$ ipython --no-banner

In [1]: import numpy as np

In [2]: from numpy import linalg as LA

In [3]: np.set_printoptions(precision=3, suppress=True, linewidth=200)

In [4]: F = np.array([[2.0, -1.0, 0.0], [-1.0, 1.0, -1.0], [0.0, -1.0, 2.0]])

In [5]: # rows and columns are dependent

In [6]: P = np.triu(np.array([[4, 3, 4], [3, 3, -5], [-1, 2, -3]]), 1) + np.eye(3)

In [7]: M2 = P @ F @ LA.inv(P)

In [8]: P @ F - F @ P
Out[8]: 
array([[-3., -7., -8.],
       [ 0.,  8., -1.],
       [ 0.,  0., -5.]])

In [9]: np.trace(M2), np.trace(F)
Out[9]: (np.float64(5.0), np.float64(5.0))

In [10]: round(LA.det(M2), 3)
Out[10]: np.float64(0.0)

In [11]: np.round(np.poly(M2), 3) + 0
Out[11]: array([ 1., -5.,  6.,  0.])

In [12]: np.poly(F)
Out[12]: array([ 1., -5.,  6.,  0.])

In [13]: round(float(LA.eigvals(F).sum().real), 3)
Out[13]: 5.0

In [14]: np.einsum("ii->", F)
Out[14]: np.float64(5.0)

In [15]: np.kron(np.eye(2, dtype=int), F)
Out[15]: 
array([[ 2., -1.,  0.,  0., -0.,  0.],
       [-1.,  1., -1., -0.,  0., -0.],
       [ 0., -1.,  2.,  0., -0.,  0.],
       [ 0., -0.,  0.,  2., -1.,  0.],
       [-0.,  0., -0., -1.,  1., -1.],
       [ 0., -0.,  0.,  0., -1.,  2.]])

In [16]: X = np.load("block16.npy")

In [17]: X
Out[17]: 
array([[-19.52 ,  39.708,  11.908,   2.026,  40.413],
       [-21.301,  40.227,   9.465,  -1.687,  41.595],
       [-19.283,  40.683,   9.158,  -0.709,  41.085],
       [-18.579,  37.689,  10.858,   0.062,  40.699],
       [-21.794,  39.448,  10.337,  -1.43 ,  39.492],
       [-18.874,  40.47 ,  11.193,   0.878,  39.949],
       [-17.856,  41.267,  10.562,   0.779,  38.874],
       [-20.244,  41.   ,  10.443,   0.959,  40.688],
       [-21.674,  39.239,  10.419,   0.136,  39.683],
       [-21.374,  42.074,  11.053,   0.461,  38.527],
       [-22.395,  40.662,  10.624,  -0.505,  39.779],
       [-19.249,  39.936,   9.902,   0.463,  39.62 ],
       [-17.953,  41.725,   9.066,  -0.498,  40.411],
       [-20.279,  38.138,   9.314,  -0.378,  39.968],
       [-19.853,  38.479,  10.578,   0.542,  40.08 ],
       [-17.229,  40.171,  10.835,   1.179,  40.617],
       [-17.632,  38.649,  11.615,   0.454,  39.203],
       [-20.174,  38.924,  10.346,  -0.16 ,  39.784],
       [-19.654,  37.146,   8.813,  -0.238,  40.745],
       [-20.182,  40.837,  10.502,   1.506,  39.413],
       [-18.584,  39.155,  10.753,   0.493,  39.284],
       [-20.162,  40.124,   9.786,  -0.465,  41.038],
       [-20.225,  38.411,  11.541,   0.057,  39.533],
       [-20.281,  39.35 ,   8.94 ,  -0.063,  39.927],
       [-19.586,  40.443,  10.346,   0.359,  39.668],
       [-20.059,  38.895,   8.534,   1.573,  38.145]])

In [18]: Q, R = LA.qr(X)

In [19]: np.abs(np.diag(R))
Out[19]: array([101.017,  14.42 ,   4.683,   3.711,   6.907])

In [20]: round(float(abs(R[0, 0])), 3), np.round(LA.norm(X[:, 0]), 3)
Out[20]: (101.017, np.float64(101.017))

In [21]: np.round(np.trace(Q @ Q.T), 3)
Out[21]: np.float64(5.0)

In [22]: Q.shape, R.shape
Out[22]: ((26, 5), (5, 5))

In [23]: P = X @ LA.solve(X.T @ X, X.T)

In [24]: P @ X[:, 2]
Out[24]: 
array([11.908,  9.465,  9.158, 10.858, 10.337, 11.193, 10.562, 10.443, 10.419, 11.053, 10.624,  9.902,  9.066,  9.314, 10.578, 10.835, 11.615, 10.346,  8.813, 10.502, 10.753,  9.786, 11.541,  8.94 ,
       10.346,  8.534])

In [25]: np.round(np.trace(P), 3)
Out[25]: np.float64(5.0)

In [26]: np.round(LA.eigvalsh(P), 3) + 0
Out[26]: array([0., 0., 0., 0., 0., 0., 0., 0., 0., 0., 0., 0., 0., 0., 0., 0., 0., 0., 0., 0., 0., 1., 1., 1., 1., 1.])

In [27]: D = LA.norm(X[:, None] - X[None], axis=-1)

In [28]: D[6].round(6).argsort(kind="stable")[:4]
Out[28]: array([ 6,  5, 24, 11])

In [29]: M2 = np.c_[X[:, :4] @ np.array([[-3, -2, -3, 0], [2, 0, -1, -2], [2, 1, -3, -1], [-1, -1, -3, -3]]), np.array([3, 3, 3, 3, 3, 0, 2, 0, 0, 3, 1, 0, 2, 3, 0, 1, 0, 1, 1, 1, 0, 1, 1, 0, 3, 2])]

In [30]: M2
Out[30]: 
array([[159.766,  48.922, -22.95 , -97.402,   3.   ],
       [164.974,  53.754,   0.342, -84.858,   3.   ],
       [158.24 ,  48.433,  -8.181, -88.397,   3.   ],
       [152.769,  47.954, -14.712, -86.422,   3.   ],
       [166.382,  55.355,  -0.787, -84.943,   3.   ],
       [159.07 ,  48.063, -20.061, -94.767,   0.   ],
       [156.447,  45.495, -21.722, -95.433,   2.   ],
       [162.659,  49.972, -14.474, -95.32 ,   0.   ],
       [164.202,  53.631,  -5.882, -89.305,   0.   ],
       [169.915,  53.34 , -12.494, -96.584,   3.   ],
       [170.262,  55.919,  -3.834, -90.433,   1.   ],
       [156.96 ,  47.937, -13.284, -91.163,   0.   ],
       [155.939,  45.47 , -13.57 , -91.022,   2.   ],
       [156.119,  50.25 ,  -4.109, -84.456,   3.   ],
       [157.131,  49.742, -12.28 , -89.162,   0.   ],
       [152.52 ,  44.114, -24.526, -94.714,   1.   ],
       [152.97 ,  46.425, -21.96 , -90.275,   0.   ],
       [159.222,  50.854,  -8.96 , -87.714,   1.   ],
       [151.118,  48.359,  -3.909, -82.391,   1.   ],
       [161.718,  49.36 , -16.315, -96.694,   1.   ],
       [155.075,  47.428, -17.141, -90.542,   0.   ],
       [160.771,  50.575,  -7.601, -88.639,   1.   ],
       [160.522,  51.934, -12.53 , -88.534,   1.   ],
       [157.486,  49.565,  -5.138, -87.451,   0.   ],
       [159.977,  49.159, -13.8  , -92.309,   3.   ],
       [153.462,  47.079,  -9.039, -91.043,   2.   ]])

In [31]: LA.norm(LA.qr(X)[0].T @ M2, axis=0) ** 2 / ((M2 ** 2).sum(axis=0) + 1e-12)
Out[31]: array([1.   , 1.   , 1.   , 1.   , 0.618])

In [32]: LA.matrix_rank(M2)
Out[32]: np.int64(5)

In [33]: U, sig, vt = LA.svd(X)

In [34]: np.argmax(sig[:-1] / (sig[1:] + 1e-6)) + 1
Out[34]: np.int64(1)

In [35]: M2 = U[:, :1] @ np.diag(sig[:1]) @ vt[:1]

In [36]: round(LA.norm(X - M2) / LA.norm(X), 3)
Out[36]: np.float64(0.034)

In [37]: LA.matrix_rank(M2)
Out[37]: np.int64(1)

In [38]: E = np.load("mat.npy")

In [39]: E
Out[39]: 
array([[ 4., -2., -3.,  3.],
       [ 4., -2., -6.,  6.],
       [ 2., -2., -2.,  4.],
       [ 2., -2., -5.,  7.]])

In [40]: vec = np.array([-1, 3, -3, -3])

In [41]: np.einsum("ij,j->i", E, vec)
Out[41]: array([-10., -10., -14., -14.])

In [42]: (E * vec).sum(axis=1)
Out[42]: array([-10., -10., -14., -14.])

In [43]: m1 = np.load("layer5.npy")

In [44]: m1
Out[44]: 
array([[ 0, -5, -2,  2,  1],
       [ 5,  0, -4,  0, -1],
       [ 2,  4,  0, -3, -2],
       [-2,  0,  3,  0,  1],
       [-1,  1,  2, -1,  0]])

In [45]: U, sig, vt = LA.svd(m1)

In [46]: np.argmax(sig[:-1] / (sig[1:] + 1e-6)) + 1
Out[46]: np.int64(4)

In [47]: M2 = U[:, :4] @ np.diag(sig[:4]) @ vt[:4]

In [48]: round(np.abs(m1 - M2).max(), 3)
Out[48]: np.float64(0.0)

In [49]: LA.matrix_rank(m1, rtol=0.05)
Out[49]: np.int64(4)
